% python3 -q
>>> import numpy as np
>>> np.set_printoptions(precision=1, suppress=True, linewidth=140, sign=" ")
>>> def tidy(a):
...     return np.round(a, 1) + 0
... 
>>> mat = np.load("layer16.npy")
>>> mat
array([[ 3.,  0.,  2.,  2.,  0.,  3.,  2.,  0.,  0.],
       [ 0.,  0.,  3.,  1.,  1.,  2.,  1.,  0.,  0.],
       [ 2.,  2.,  1.,  1.,  2.,  1.,  2.,  0.,  0.],
       [ 2.,  1.,  1.,  0.,  2.,  2.,  0.,  0.,  0.],
       [ 1.,  1.,  1.,  2.,  2.,  3.,  2.,  0.,  0.],
       [ 2.,  3.,  1.,  0.,  3.,  1.,  2.,  0.,  0.],
       [ 3.,  1.,  3.,  3.,  3.,  3.,  3.,  0.,  0.],
       [ 0.,  0.,  0.,  0.,  0.,  0.,  0.,  2.,  1.],
       [ 0.,  0.,  0.,  0.,  0.,  0.,  0.,  1.,  0.]])
>>> x0 = np.array([-1, 3, -3, 2, -2, -2, -1, -1, -3])
>>> rhs = mat @ x0
>>> b, lr = np.zeros(9), 1 / np.linalg.norm(mat, 2) ** 2
>>> for i in range(10):
...     b -= lr * mat.T @ (mat @ b - rhs)
...     if i % 2 == 0: print(i, round(np.linalg.norm(mat @ b - rhs), 1))
... 
0 10.3
2 9.1
4 8.1
6 7.4
8 6.8
>>> tidy(np.linalg.cond(mat))
np.float64(75.7)
>>> tidy(np.linalg.det(mat))
np.float64(-74.0)
>>> np.flatnonzero(np.linalg.matrix_power((mat != 0) + (mat.T != 0) + np.eye(9), 9)[6])
array([ 0,  1,  2,  3,  4,  5,  6])
>>> mat @ mat
array([[ 29.,  17.,  19.,  14.,  23.,  24.,  22.,   0.,   0.],
       [ 16.,  15.,  10.,   8.,  19.,  13.,  15.,   0.,   0.],
       [ 20.,  10.,  21.,  17.,  19.,  26.,  20.,   0.,   0.],
       [ 14.,  10.,  12.,  10.,  13.,  17.,  15.,   0.,   0.],
       [ 23.,  17.,  19.,  14.,  26.,  25.,  21.,   0.,   0.],
       [ 19.,  10.,  24.,  20.,  20.,  29.,  23.,   0.,   0.],
       [ 39.,  24.,  30.,  25.,  37.,  41.,  34.,   0.,   0.],
       [  0.,   0.,   0.,   0.,   0.,   0.,   0.,   5.,   2.],
       [  0.,   0.,   0.,   0.,   0.,   0.,   0.,   2.,   1.]])
>>> x0 = np.array([5, 0, -8, -3, -4, 0, 5, 0, -6])
>>> rhs = mat @ x0
>>> rhs
array([  3., -26.,   1.,  -6.,  -7.,   0., -15.,  -6.,   0.])
>>> tidy(np.linalg.solve(mat, mat[:, 4]))
array([ 0.,  0.,  0.,  0.,  1.,  0.,  0.,  0.,  0.])
>>> K = np.load("test9.npy")
>>> K
array([[ 0, -3, -5,  4, -1,  2],
       [-2, -3,  0,  2,  4,  4],
       [ 0,  5, -1, -5, -2, -4],
       [-1, -1,  2, -3,  3,  2],
       [ 3,  2,  5, -4, -4,  2],
       [ 4,  5,  0,  4, -1,  3],
       [ 5,  5,  4,  3, -3, -1],
       [-3, -4,  5, -4, -4,  4],
       [ 0, -3, -5,  4, -1,  2],
       [-4,  3, -4,  4,  4, -4],
       [-4,  1,  4, -2,  5, -5]])
>>> K.reshape(2, -1)
array([[ 0, -3, -5,  4, -1,  2, -2, -3,  0,  2,  4,  4,  0,  5, -1, -5, -2, -4, -1, -1,  2, -3,  3,  2,  3,  2,  5, -4, -4,  2,  4,  5,
         0],
       [ 4, -1,  3,  5,  5,  4,  3, -3, -1, -3, -4,  5, -4, -4,  4,  0, -3, -5,  4, -1,  2, -4,  3, -4,  4,  4, -4, -4,  1,  4, -2,  5,
        -5]])
>>> K.ravel(order="F")
array([ 0, -2,  0, -1,  3,  4,  5, -3,  0, -4, -4, -3, -3,  5, -1,  2,  5,  5, -4, -3,  3,  1, -5,  0, -1,  2,  5,  0,  4,  5, -5, -4,  4,
        4,  2, -5, -3, -4,  4,  3, -4,  4,  4, -2, -1,  4, -2,  3, -4, -1, -3, -4, -1,  4,  5,  2,  4, -4,  2,  2,  3, -1,  4,  2, -4, -5])
>>> blk = K.reshape(11, 2, -1)
>>> np.einsum("ihd,jhd->hij", blk, blk).shape
(2, 11, 11)
>>> blk.transpose(1, 0, 2)
array([[[ 0, -3, -5],
        [-2, -3,  0],
        [ 0,  5, -1],
        [-1, -1,  2],
        [ 3,  2,  5],
        [ 4,  5,  0],
        [ 5,  5,  4],
        [-3, -4,  5],
        [ 0, -3, -5],
        [-4,  3, -4],
        [-4,  1,  4]],

       [[ 4, -1,  2],
        [ 2,  4,  4],
        [-5, -2, -4],
        [-3,  3,  2],
        [-4, -4,  2],
        [ 4, -1,  3],
        [ 3, -3, -1],
        [-4, -4,  4],
        [ 4, -1,  2],
        [ 4,  4, -4],
        [-2,  5, -5]]])
>>> x0 = np.array([2, -2, -2, 0, 0, -2])
>>> rhs = K @ x0
>>> tidy(np.linalg.lstsq(K, rhs)[0])
array([ 2., -2., -2.,  0.,  0., -2.])
>>> rhs
array([ 12,  -6,   0,  -8, -12,  -8,  -6, -16,  12,   2,  -8])
>>> tidy(np.linalg.solve(K.T @ K, K.T @ rhs))
array([ 2., -2., -2.,  0.,  0., -2.])
>>> rng = np.random.default_rng(235)
>>> rhs = rhs + 0.3 * rng.normal(size=11)
>>> tidy(rhs)
array([ 12.8,  -5.7,   0.5,  -8. , -12.5,  -8.5,  -6.1, -16.1,  11.6,   2.2,  -7.6])
>>> b, *_ = np.linalg.lstsq(K, rhs)
>>> tidy(b)
array([ 2., -2., -2.,  0.,  0., -2.])
>>> [round(float(np.linalg.norm(np.linalg.solve(K.T @ K + lam * np.eye(6), K.T @ rhs))), 2) for lam in (0, 1, 10, 100)]
[4.03, 3.85, 2.9, 1.39]
>>> tidy(np.linalg.norm(rhs - K @ b))
np.float64(1.1)
>>> tidy(K.T @ (rhs - K @ b))
array([ 0.,  0.,  0.,  0.,  0.,  0.])
